>>> import numpy as np
>>> np.set_printoptions(precision=4, suppress=True, linewidth=200, legacy="1.25")
>>> data = np.loadtxt("run3.csv", delimiter=",")
>>> data
array([[  6.7619, -10.9199,   6.0456,  -6.4377,   5.8011],
       [  2.968 ,   1.6109,  -5.4083,   4.7196,  -3.6607],
       [  5.4324,  -8.8114,  -1.8568,   0.9216,   6.6068],
       [  0.5815,   2.5384,  -1.6242,   2.4249,   2.8124]])
>>> W1 = np.array([[1, -1], [2, 0], [2, -2], [0, -2], [-2, -1]])
>>> coef = np.array([-8, -5])
>>> H = np.maximum(data @ W1 + coef, 0)
>>> np.linalg.matrix_rank(H)
0
>>> H
array([[0., 0.],
       [0., 0.],
       [0., 0.],
       [0., 0.]])
>>> (H > 0).astype(int)
array([[0, 0],
       [0, 0],
       [0, 0],
       [0, 0]])
>>> C = np.array([[-7, 4, 0], [3, -7, 1]])
>>> (H @ C).round(6).argmax(axis=1)
array([0, 0, 0, 0])
>>> feats = np.load("a.npy")
>>> feats
array([[ -4,   4, -12,  -2, -13],
       [  4,  12,  -7,  -3,  -4],
       [-12,  -7,  -2,  11,   0],
       [ -2,  -3,  11,  -8,  -9],
       [-13,  -4,   0,  -9, -18]])
>>> w, V = np.linalg.eig(feats)
>>> np.prod(w)
146092.0
>>> np.sort(np.linalg.eigvals(np.linalg.inv(feats)))
array([-0.0516, -0.0337,  0.0453,  0.2334,  0.3728])
>>> print(np.sort(np.linalg.eigvals(feats @ feats)))
[  7.1971  18.3531 376.0233 488.1466 880.2799]
>>> print(np.round(feats @ V[:, 0] - w[0] * V[:, 0], 4) + 0)
[0. 0. 0. 0. 0.]
>>> print(w)
[-29.6695 -19.3913  22.094    2.6827   4.284 ]
>>> np.sort(np.linalg.eigvals(feats.T))
array([-29.6695, -19.3913,   2.6827,   4.284 ,  22.094 ])
